% ipython --no-banner

In [1]: import numpy as np

In [2]: import numpy.linalg as la

In [3]: np.set_printoptions(precision=1, suppress=True, linewidth=100, floatmode="fixed")

In [4]: F = np.load("test3.npy")

In [5]: F.round(1) + 0
Out[5]: 
array([[ 0.6,  0.3,  0.1,  4.9],
       [ 3.1,  2.4,  1.3,  2.8],
       [-0.5, -0.6, -0.4,  4.9],
       [ 0.0,  0.3,  0.2, -5.0],
       [-2.2, -1.6, -0.9, -4.1],
       [ 1.9,  1.8,  1.0, -4.1],
       [ 3.4,  2.7,  1.5,  2.0],
       [ 0.8,  0.4,  0.2,  4.9],
       [-2.8, -2.5, -1.4,  3.0],
       [ 1.1,  1.1,  0.7, -4.7],
       [-3.6, -3.0, -1.7,  0.5],
       [ 2.4,  2.1,  1.2, -3.6]])

In [6]: gram = F.T @ F

In [7]: gram
Out[7]: 
array([[ 59.7,  48.7,  27.0,  -2.6],
       [ 48.7,  40.2,  22.4, -11.3],
       [ 27.0,  22.4,  12.5,  -8.5],
       [ -2.6, -11.3,  -8.5, 187.6]])

In [8]: np.diag(gram)
Out[8]: array([ 59.7,  40.2,  12.5, 187.6])

In [9]: np.round(la.svd(F, compute_uv=False) ** 2, 1) + 0
Out[9]: array([189.6, 110.4,   0.0,   0.0])

In [10]: dist = la.norm(F[:, None] - F[None], axis=-1)

In [11]: dist[2]
Out[11]: array([ 1.5,  5.5,  0.0, 10.0,  9.2,  9.8,  6.1,  1.8,  3.7, 10.0,  6.0,  9.6])

In [12]: dist[2].round(6).argsort(kind="stable")[:4]
Out[12]: array([2, 0, 7, 8])

In [13]: dist[:5, :5]
Out[13]: 
array([[ 0.0,  4.1,  1.5, 10.0,  9.7],
       [ 4.1,  0.0,  5.5,  8.7,  9.8],
       [ 1.5,  5.5,  0.0, 10.0,  9.2],
       [10.0,  8.7, 10.0,  0.0,  3.3],
       [ 9.7,  9.8,  9.2,  3.3,  0.0]])

In [14]: (dist + 1e9 * np.eye(12)).round(6).argmin(axis=1)
Out[14]: array([ 7,  6,  0,  9,  3, 11,  1,  0, 10,  5,  8,  5])

In [15]: np.unravel_index(dist.round(6).argmax(), dist.shape)
Out[15]: (np.int64(2), np.int64(3))

In [16]: dist.shape
Out[16]: (12, 12)

In [17]: np.flatnonzero(dist[2] < dist.mean() / 2)
Out[17]: array([0, 2, 7])

In [18]: cent = F[[10, 5]].astype(float)

In [19]: for _ in range(5):
    ...:     labels = la.norm(F[:, None] - cent, axis=-1).argmin(axis=1)
    ...:     cent = np.array([F[labels == j].mean(axis=0) for j in range(2)])
    ...: 

In [20]: labels
Out[20]: array([0, 1, 0, 1, 1, 1, 1, 0, 0, 1, 0, 1])

In [21]: cent
Out[21]: 
array([[-1.1, -1.1, -0.6,  3.6],
       [ 1.4,  1.2,  0.7, -2.4]])

In [22]: np.bincount(labels)
Out[22]: array([5, 7])

In [23]: U, s, VT = la.svd(F)

In [24]: evecs = VT[:(s > 1e-8).sum()]

In [25]: rng = np.random.default_rng(617626)

In [26]: x = F[11] + -3 * F[3] + rng.integers(2) * np.eye(4)[0]

In [27]: x
Out[27]: array([ 3.4,  1.4,  0.6, 11.3])

In [28]: np.allclose(evecs.T @ evecs @ x, x)
Out[28]: False

In [29]: K = np.load("mat.npy")

In [30]: K
Out[30]: 
array([[0.5, 0.2, 0.0, 0.2, 0.0],
       [0.2, 0.2, 0.2, 0.2, 0.0],
       [0.3, 0.0, 0.3, 0.3, 0.0],
       [0.0, 0.5, 0.0, 0.5, 0.0],
       [0.3, 0.3, 0.0, 0.0, 0.3]])

In [31]: th = np.radians(180)

In [32]: Rm = np.eye(5)

In [33]: Rm[4, 4] = Rm[0, 0] = np.cos(th)

In [34]: Rm[4, 0], Rm[0, 4] = -np.sin(th), np.sin(th)

In [35]: Rm.round(1) + 0
Out[35]: 
array([[-1.0,  0.0,  0.0,  0.0,  0.0],
       [ 0.0,  1.0,  0.0,  0.0,  0.0],
       [ 0.0,  0.0,  1.0,  0.0,  0.0],
       [ 0.0,  0.0,  0.0,  1.0,  0.0],
       [ 0.0,  0.0,  0.0,  0.0, -1.0]])

In [36]: other = K @ Rm.T

In [37]: np.abs(other - K).max(axis=0)
Out[37]: array([1.0, 0.0, 0.0, 0.0, 0.7])

In [38]: np.allclose(la.norm(K, axis=1), la.norm(other, axis=1))
Out[38]: True

In [39]: mat = np.array([[1, 1, -1, -1, -1, -1, 1, 1],
    ...:     [1, 1, 1, 1, -1, -1, -1, -1],
    ...:     [1, 1, -1, -1, 1, 1, -1, -1]])

In [40]: other = np.array([[1, 3],
    ...:     [-1, 0],
    ...:     [0, -1],
    ...:     [-1, 2],
    ...:     [-2, -2],
    ...:     [-2, -1],
    ...:     [-3, 2],
    ...:     [-2, 0]])

In [41]: np.einsum("ij->j", mat)
Out[41]: array([ 3,  3, -1, -1, -1, -1, -1, -1])

In [42]: np.einsum("ik,kj->ji", mat, other)
Out[42]: 
array([[ 0,  8,  2],
       [ 7,  5, -3]])

In [43]: la.matrix_rank(mat @ other)
Out[43]: np.int64(2)

In [44]: U, s, VT = la.svd(mat, full_matrices=False)

In [45]: np.round(np.sqrt((s ** 2).sum()), 1), np.round(la.norm(mat), 1)
Out[45]: (np.float64(4.9), np.float64(4.9))

In [46]: np.allclose(U * s @ VT, mat)
Out[46]: True

In [47]: data = np.load("block9.npy")

In [48]: data
Out[48]: 
array([[  1,   3,   3,   3],
       [  3,   1,   2,   1],
       [  0,   1,  10,   1],
       [  3,   0,   2, -10]])

In [49]: q = data.astype(float).copy()

In [50]: for j in range(4):
    ...:     q[:, j] -= q[:, :j] @ (q[:, :j].T @ q[:, j])
    ...:     q[:, j] /= la.norm(q[:, j])
    ...: 

In [51]: np.round(q.T @ q, 1) + 0
Out[51]: 
array([[1.0, 0.0, 0.0, 0.0],
       [0.0, 1.0, 0.0, 0.0],
       [0.0, 0.0, 1.0, 0.0],
       [0.0, 0.0, 0.0, 1.0]])

In [52]: vals, evecs = la.eig(data)

In [53]: np.sort(la.eigvals(data @ data))
Out[53]: array([  2.7,  15.2, 111.3, 116.8])

In [54]: vals
Out[54]: array([-10.8,  -1.6,   3.9,  10.5])

In [55]: np.sort(la.eigvals(la.inv(data)))
Out[55]: array([-0.6, -0.1,  0.1,  0.3])

In [56]: np.round(data @ evecs[:, 0] - vals[0] * evecs[:, 0], 1) + 0
Out[56]: array([0.0, 0.0, 0.0, 0.0])

In [57]: np.round(np.prod(vals), 1)
Out[57]: np.float64(730.0)

In [58]: M = np.vander(np.arange(4) - 2, 4, increasing=True)

In [59]: M
Out[59]: 
array([[ 1, -2,  4, -8],
       [ 1, -1,  1, -1],
       [ 1,  0,  0,  0],
       [ 1,  1,  1,  1]])

In [60]: r0 = np.array([1, 3, 3, 2])

In [61]: other = M + np.outer(r0, np.eye(4)[2])

In [62]: la.matrix_rank(la.inv(other) - la.inv(M), tol=1e-8)
Out[62]: np.int64(1)

In [63]: other
Out[63]: 
array([[ 1.0, -2.0,  5.0, -8.0],
       [ 1.0, -1.0,  4.0, -1.0],
       [ 1.0,  0.0,  3.0,  0.0],
       [ 1.0,  1.0,  3.0,  1.0]])

In [64]: round(la.det(other) / la.det(M), 1), round(1 + la.solve(M, r0)[2], 1)
Out[64]: (np.float64(0.5), np.float64(0.5))
